In [1]: import numpy as np

In [2]: import numpy.linalg as la

In [3]: np.set_printoptions(precision=2, suppress=True, linewidth=100)

In [4]: W0 = np.loadtxt("w.csv", delimiter=",")

In [5]: W0
Out[5]: 
array([[ 11.77,   6.85,  17.1 , -10.14,  -6.24,   4.71,  25.36,  -7.58, -23.17],
       [ 14.48,   7.78, -39.36, -11.07,  27.05,  25.16,   1.9 ,  -7.13,  21.97],
       [-17.64,   5.99,  -4.92, -11.06,  -1.94,   6.95,   1.22,  14.41,   6.21],
       [ 21.75,   8.18, -20.65,  -5.27,  15.89,   1.98, -17.14,  16.91, -19.32],
       [-12.14,  -1.29, -17.03,  16.41, -12.37, -13.15,   0.33, -24.97,  -0.68],
       [  5.23,  -1.85,  -5.62, -24.32,   8.28,  -3.9 ,   9.78,   2.45, -28.96],
       [  6.3 , -10.51,   2.72, -29.8 ,   8.84,  -1.44,  16.06,  -8.42,  -6.53],
       [ 12.04,  15.41,  -2.02, -14.37, -15.21,   5.88, -17.97,  -3.46, -34.31],
       [ -2.75,  16.95,   3.46, -18.31,  -7.92,  -4.45,  -9.  , -10.91,  16.36],
       [-25.93, -12.2 ,  -9.02,  -9.8 ,   4.01,  -0.3 ,   1.67, -19.28,  58.03],
       [-13.1 ,  -2.1 ,  19.58,  12.59,  -8.87, -24.02,  -9.58,  -0.82,  39.24],
       [ 12.46,  -4.49, -23.58,   4.72,   3.25,  22.05, -27.39,  12.55,  -3.57],
       [ 24.13,  -0.26, -26.39, -27.24, -19.34,  -1.19,  -1.57,  -8.4 ,  -8.59],
       [ 11.9 , -11.15, -14.3 , -25.65,  24.71,   0.19, -15.99, -14.53, -35.  ],
       [ -3.16, -10.26,   4.02,   9.81,  19.6 ,  22.28, -18.73,  13.29,  -1.39],
       [-13.99, -20.  ,  -0.72,   3.07,  -6.31,   6.34,   3.58,  19.85, -26.12],
       [  2.71,  -0.93,  26.11,  -7.17, -13.97, -20.34,  13.74,  26.63, -16.38],
       [-12.5 ,  11.93, -10.38,  11.22,  -8.34, -11.51,  -9.86,   6.96,   6.32],
       [ -0.1 ,   3.59, -16.17, -20.11,  -4.93,   4.59, -14.22, -12.73,   3.14],
       [ 10.53,  -0.05, -12.49,  -4.04,   7.11,  12.18, -17.74, -17.49,  -5.35],
       [ -7.38,   5.12,  -6.27,   6.57,  -6.49,   3.76,   9.63,  -1.2 , -25.72],
       [-23.53, -23.34,   3.72,   6.26,  15.91,   5.44,   9.15,  39.55,  -3.76],
       [-20.13,  -0.68,   1.55,  -5.32,   0.28, -27.75, -13.9 ,   6.77,  10.05],
       [  3.5 ,  -1.16,   5.68,   1.52, -11.87,  -3.14,  -8.09, -13.19,   4.27],
       [  5.54,  -6.66,  -2.17, -19.39, -23.8 ,  -9.72,  -3.61, -13.73,  -4.18],
       [ -4.96,  -8.51,   0.08, -17.59,  18.67,  10.15,  14.22,  15.04,   7.66],
       [ 12.15,   4.56, -28.29,  12.66,  48.75,  22.05,  15.98,  16.81, -27.62],
       [ -4.69,   2.66, -14.17,  17.  ,   6.59,   3.36, -16.36,  -9.99,   9.41],
       [  6.16,   2.24,  -3.31,   1.56,  25.32,   0.19,   3.83,  -3.19,   3.46]])

In [6]: M2 = np.c_[W0[:, :8] @ np.array([[1, 2, 2, 0, 0, 0, -2, 2],
   ...:     [0, -1, 0, 1, 0, -1, 2, -1],
   ...:     [-1, 0, 0, -1, 2, 2, -1, -1],
   ...:     [-2, 1, 0, 0, -1, -2, -1, 2],
   ...:     [-2, 0, -2, 2, -1, 2, 1, -1],
   ...:     [-2, 0, -2, -1, -2, 0, 2, -2],
   ...:     [1, 2, -2, -1, -1, 2, 1, 1],
   ...:     [0, 2, 0, 2, 1, -1, 0, -2]]), np.array([3, 6, -9, 2, 8, 2, 3, 3, 8, -8, 6, 8, -1, 4, -4, -6, -1, -4, -8, -8, -1, 9, -9, -9, 8, 6, -3, -2, -4])]

In [7]: M2
Out[7]: 
array([[  43.37,   42.11,  -24.12,  -67.96,    8.22,   93.45,   11.74,   16.65,    3.  ],
       [ -26.54,   -0.35,  -79.26,   59.92, -154.05,    0.67,  116.3 ,  -22.81,    6.  ],
       [   0.6 ,  -21.07,  -47.74,   27.68,    2.45,   -9.56,   76.42,  -98.03,   -9.  ],
       [   0.06,   29.59,   42.04,  109.59,  -21.83,  -58.35,    1.49,  -25.38,    2.  ],
       [  23.44,  -55.86,   26.1 ,  -46.12,  -37.1 ,  -64.7 ,  -16.02,  115.8 ,    8.  ],
       [  60.51,   12.45,  -17.86,   19.35,    5.27,   72.92,   26.04,  -26.31,    2.  ],
       [  64.44,    8.59,  -34.32,  -27.01,    4.8 ,  133.77,   15.48,  -12.27,    3.  ],
       [  43.49,  -48.56,   78.68,   -7.82,   28.29,  -53.61,    1.71,  -25.65,    3.  ],
       [  46.15,  -80.58,   37.24,  -10.72,   40.14,    3.66,   28.43,  -32.89,    8.  ],
       [  -3.06,  -84.68,  -62.62,  -35.09,  -32.6 ,   44.4 ,   51.36,  -13.42,   -8.  ],
       [  -1.66,  -32.31,   58.74,   -7.46,   92.24,  -20.  ,  -76.66,   30.47,    6.  ],
       [ -51.39,    4.45,   29.1 ,   56.03,  -59.29, -112.94,    4.92,  -37.41,    8.  ],
       [ 144.49,    1.34,   92.46,  -26.59,  -10.65,  -31.46,  -18.44,   57.38,   -1.  ],
       [  11.71,  -51.74,    5.98,   39.31,  -26.58,   65.82,    2.95,  -14.07,    4.  ],
       [-129.29,    2.87,  -52.62,   47.95,  -33.91,  -12.87,   17.4 ,  -89.93,   -4.  ],
       [ -15.89,   41.95,  -35.2 ,   -2.12,    5.39,  -12.89,   -4.42,  -43.61,   -6.  ],
       [  73.3 ,   79.92,   46.56,    4.88,  126.93,   40.4 ,  -67.13,  -18.97,   -1.  ],
       [   5.28,  -31.51,   34.42,   40.92,   16.2 ,  -98.49,    6.8 ,    3.47,   -4.  ],
       [  42.75,  -77.8 ,   28.92,   -5.93,  -14.99,  -21.28,   33.69,  -20.85,   -8.  ],
       [ -25.22,  -53.39,   17.96,   -2.76,  -52.16,  -20.62,    9.1 ,   11.29,   -8.  ],
       [   0.84,    3.55,  -28.56,  -17.38,  -30.97,  -23.32,   35.36,   10.53,   -1.  ],
       [ -73.32,   79.94, -108.06,   69.27,    4.79,   28.83,   26.34, -111.66,    9.  ],
       [  30.  ,  -59.16,   42.48,   53.52,   84.31,  -19.59,  -26.45,  -23.99,   -9.  ],
       [  16.71,  -32.88,   53.2 ,  -45.73,   22.89,  -17.25,  -42.76,   41.96,   -9.  ],
       [ 109.92,  -36.33,   85.34,  -66.22,   48.17,    0.01,  -49.69,   48.22,    8.  ],
       [ -13.28,   39.52,  -96.  ,   34.46,  -20.4 ,   94.59,   63.6 ,  -91.5 ,    6.  ],
       [-110.5 ,   97.98, -149.26,  125.94, -161.26,   26.19,  109.28,  -37.14,   -3.  ],
       [ -60.78,  -47.74,    3.44,   23.03,  -52.28,  -74.55,    8.82,   26.44,   -2.  ],
       [ -40.84,   12.92,  -46.36,   45.79,  -40.9 ,   49.51,   23.44,    1.02,   -4.  ]])

In [8]: la.norm(la.qr(W0)[0].T @ M2, axis=0) ** 2 / ((M2 ** 2).sum(axis=0) + 1e-12)
Out[8]: array([1. , 1. , 1. , 1. , 1. , 1. , 1. , 1. , 0.1])

In [9]: la.matrix_rank(np.c_[W0, M2])
Out[9]: np.int64(10)

In [10]: np.round(la.norm(M2 - W0 @ la.lstsq(W0, M2)[0], axis=0), 2) + 0
Out[10]: array([ 0.  ,  0.  ,  0.  ,  0.  ,  0.  ,  0.  ,  0.  ,  0.  , 30.47])

In [11]: blk = np.stack([W0, -3 * W0, W0[::-1]])

In [12]: la.norm(blk, axis=(1, 2))
Out[12]: array([240.65, 721.96, 240.65])

In [13]: blk.shape
Out[13]: (3, 29, 9)

In [14]: (blk @ W0.T).shape
Out[14]: (3, 29, 29)

In [15]: la.matrix_rank(blk.reshape(3, -1))
Out[15]: np.int64(2)

In [16]: gram = np.cov(W0, rowvar=False)

In [17]: np.polyfit(W0[:, 1], W0[:, 3], 1)
Out[17]: array([-0.02, -5.44])

In [18]: proj = W0 @ la.solve(W0.T @ W0, W0.T)

In [19]: np.round(la.eigvalsh(proj), 2) + 0
Out[19]: 
array([0., 0., 0., 0., 0., 0., 0., 0., 0., 0., 0., 0., 0., 0., 0., 0., 0., 0., 0., 0., 1., 1., 1.,
       1., 1., 1., 1., 1., 1.])

In [20]: proj @ W0[:, 7]
Out[20]: 
array([ -7.58,  -7.13,  14.41,  16.91, -24.97,   2.45,  -8.42,  -3.46, -10.91, -19.28,  -0.82,
        12.55,  -8.4 , -14.53,  13.29,  19.85,  26.63,   6.96, -12.73, -17.49,  -1.2 ,  39.55,
         6.77, -13.19, -13.73,  15.04,  16.81,  -9.99,  -3.19])

In [21]: np.allclose(proj @ proj, proj)
Out[21]: True

In [22]: F = np.load("data.npy")

In [23]: F
Out[23]: 
array([[-0.25,  0.61, -0.76],
       [-0.83,  0.27,  0.49],
       [ 0.5 ,  0.75,  0.44]])

In [24]: u = np.array([-2, -1, 1])

In [25]: M2 = F + np.outer(u, np.eye(3)[2])

In [26]: print(la.matrix_rank(M2 - F))
1

In [27]: M2
Out[27]: 
array([[-0.25,  0.61, -2.76],
       [-0.83,  0.27, -0.51],
       [ 0.5 ,  0.75,  1.44]])

In [28]: mat = np.load("test11.npy")

In [29]: print(mat)
[[ 0  2  0  0  0  0  2  0  0  0  0]
 [ 0  0  0  1  0  0 -2  2  0  0  0]
 [ 0 -2  0  0  0  0  0  0  0 -2  0]
 [ 0  0  0  0 -2  0  0  0  1  0  2]
 [ 1  0  0  0  0  0 -1 -2  0  0  0]
 [ 0  0  0 -2  0  0  0  0 -3  0 -1]
 [-3  0 -3  0  0  0  0  0  1  0  0]]

In [30]: left, sv, vt = la.svd(mat, full_matrices=False)

In [31]: round(float(np.sqrt((sv ** 2).sum())), 2), round(la.norm(mat), 2)
Out[31]: (8.54, np.float64(8.54))

In [32]: (sv > 1e-8).sum()
Out[32]: np.int64(7)

In [33]: np.abs(left[:, 0]).round(6).argmax()
Out[33]: np.int64(6)

In [34]: np.round(vt @ vt.T, 2) + 0
Out[34]: 
array([[1., 0., 0., 0., 0., 0., 0.],
       [0., 1., 0., 0., 0., 0., 0.],
       [0., 0., 1., 0., 0., 0., 0.],
       [0., 0., 0., 1., 0., 0., 0.],
       [0., 0., 0., 0., 1., 0., 0.],
       [0., 0., 0., 0., 0., 1., 0.],
       [0., 0., 0., 0., 0., 0., 1.]])

In [35]: np.allclose(left * sv @ vt, mat)
Out[35]: True

In [36]: x = np.array([2, 4, 4, 0, 0, -4, -4, -4, 4, -1, 1])

In [37]: h1 = np.maximum(mat @ x, 0)

In [38]: mat.T @ h1
Out[38]: array([ 14,   0,   0,   0, -12,   0, -14, -28,   6,   0,  12])

In [39]: mat * (h1 > 1e-9)[:, None]
Out[39]: 
array([[ 0,  0,  0,  0,  0,  0,  0,  0,  0,  0,  0],
       [ 0,  0,  0,  0,  0,  0,  0,  0,  0,  0,  0],
       [ 0,  0,  0,  0,  0,  0,  0,  0,  0,  0,  0],
       [ 0,  0,  0,  0, -2,  0,  0,  0,  1,  0,  2],
       [ 1,  0,  0,  0,  0,  0, -1, -2,  0,  0,  0],
       [ 0,  0,  0,  0,  0,  0,  0,  0,  0,  0,  0],
       [ 0,  0,  0,  0,  0,  0,  0,  0,  0,  0,  0]])

In [40]: print(np.tanh(mat @ x))
[ 0.  0. -1.  1.  1. -1. -1.]

In [41]: def softmax(z):
    ...:     e = np.exp(z - z.max(axis=-1, keepdims=True))
    ...:     return e / e.sum(axis=-1, keepdims=True)
    ...: 

In [42]: print(softmax(mat[3] + -1))
[0.05 0.05 0.05 0.05 0.01 0.05 0.05 0.05 0.15 0.05 0.41]

In [43]: print(np.round(softmax(10 * mat[3]), 2) + 0)
[0. 0. 0. 0. 0. 0. 0. 0. 0. 0. 1.]

In [44]: softmax(mat).sum(axis=1)
Out[44]: array([1., 1., 1., 1., 1., 1., 1.])

In [45]: softmax(mat[3])
Out[45]: array([0.05, 0.05, 0.05, 0.05, 0.01, 0.05, 0.05, 0.05, 0.15, 0.05, 0.41])

In [46]: S = mat @ mat.T / np.sqrt(11)

In [47]: softmax(S)[3] @ mat
Out[47]: array([-0.15,  0.  , -0.2 ,  0.03, -1.46,  0.  , -0.05,  0.  ,  0.76, -0.1 ,  1.45])

In [48]: softmax(S).round(6).argmax(axis=1)
Out[48]: array([0, 1, 2, 3, 4, 5, 6])

In [49]: np.round(softmax(S + np.triu(np.full(S.shape, -np.inf), 1)), 2) + 0
Out[49]: 
array([[1.  , 0.  , 0.  , 0.  , 0.  , 0.  , 0.  ],
       [0.02, 0.98, 0.  , 0.  , 0.  , 0.  , 0.  ],
       [0.02, 0.08, 0.9 , 0.  , 0.  , 0.  , 0.  ],
       [0.06, 0.06, 0.06, 0.83, 0.  , 0.  , 0.  ],
       [0.06, 0.06, 0.11, 0.11, 0.66, 0.  , 0.  ],
       [0.01, 0.01, 0.01, 0.  , 0.01, 0.95, 0.  ],
       [0.  , 0.  , 0.  , 0.  , 0.  , 0.  , 0.98]])

In [50]: np.round(softmax(S), 2) + 0
Out[50]: 
array([[0.73, 0.02, 0.02, 0.07, 0.04, 0.07, 0.07],
       [0.02, 0.77, 0.05, 0.05, 0.03, 0.03, 0.05],
       [0.02, 0.06, 0.68, 0.06, 0.06, 0.06, 0.06],
       [0.05, 0.05, 0.05, 0.73, 0.05, 0.01, 0.07],
       [0.05, 0.05, 0.09, 0.09, 0.58, 0.09, 0.04],
       [0.01, 0.01, 0.01, 0.  , 0.01, 0.94, 0.01],
       [0.  , 0.  , 0.  , 0.  , 0.  , 0.  , 0.98]])
